% python3 -q
>>> import numpy as np
>>> import numpy.linalg as la
>>> np.set_printoptions(suppress=True, linewidth=140)
>>> M = np.loadtxt("layer16.csv", delimiter=",")
>>> M
array([[ 4.,  0.,  0.,  0.],
       [ 0.,  1.,  4., -2.],
       [ 0., -5.,  3., -5.],
       [ 0., -3., -1., -1.]])
>>> r0 = np.array([3, 1, 1, 3])
>>> B = M + np.outer(r0, np.eye(4)[3])
>>> la.matrix_rank(B - M)
np.int64(1)
>>> B
array([[ 4.,  0.,  0.,  3.],
       [ 0.,  1.,  4., -1.],
       [ 0., -5.,  3., -4.],
       [ 0., -3., -1.,  2.]])
>>> la.matrix_rank(la.inv(B) - la.inv(M), tol=1e-8)
np.int64(1)
>>> round(float(la.det(B) / la.det(M)), 2), round(float(1 + la.solve(M, r0)[3]), 2)
(19.0, 19.0)
>>> basis = np.array([[-4, 6, 5], [1, -5, 3]])
>>> F = np.repeat(basis, 28 // 2, axis=0)
>>> rng = np.random.default_rng(371)
>>> F = F + 0.3 * rng.normal(size=F.shape)
>>> F.round(2)
array([[-3.66,  6.01,  4.74],
       [-4.17,  6.44,  5.04],
       [-4.07,  5.8 ,  5.11],
       [-3.72,  5.76,  5.36],
       [-4.24,  5.9 ,  5.46],
       [-3.87,  6.27,  4.93],
       [-4.4 ,  5.73,  4.83],
       [-3.9 ,  6.49,  4.68],
       [-4.38,  6.51,  5.11],
       [-4.4 ,  5.57,  5.04],
       [-4.05,  5.75,  5.12],
       [-3.69,  6.25,  5.01],
       [-4.16,  6.39,  4.64],
       [-4.07,  6.4 ,  4.93],
       [ 0.8 , -4.41,  3.12],
       [ 0.75, -5.27,  3.  ],
       [ 1.12, -5.25,  3.06],
       [ 0.69, -4.56,  3.31],
       [ 0.98, -4.73,  3.36],
       [ 0.51, -4.26,  3.57],
       [ 0.94, -5.56,  2.71],
       [ 1.3 , -5.37,  2.7 ],
       [ 0.68, -5.61,  3.37],
       [ 1.35, -4.65,  3.7 ],
       [ 1.5 , -5.48,  3.31],
       [ 1.06, -5.18,  3.32],
       [ 0.6 , -4.87,  3.11],
       [ 1.27, -4.7 ,  2.66]])
>>> cen = F - F.mean(axis=0)
>>> V = la.svd(cen)[2][:2]
>>> B = cen - cen @ V.T @ V
>>> np.round(la.norm(B) / la.norm(cen), 2)
np.float64(0.04)
>>> np.round(np.cov(cen @ V.T, rowvar=False), 2) + 0
array([[39.41,  0.  ],
       [ 0.  ,  0.08]])
>>> cen = (F - F.mean(axis=0)) / F.std(axis=0)
>>> np.argwhere(np.abs(cen) > 2)
array([], shape=(0, 2), dtype=int64)
>>> c = la.lstsq(np.delete(cen, 2, axis=1), cen[:, 2])[0]
>>> round(1 - np.var(cen[:, 2] - np.delete(cen, 2, axis=1) @ c), 2)
np.float64(0.92)
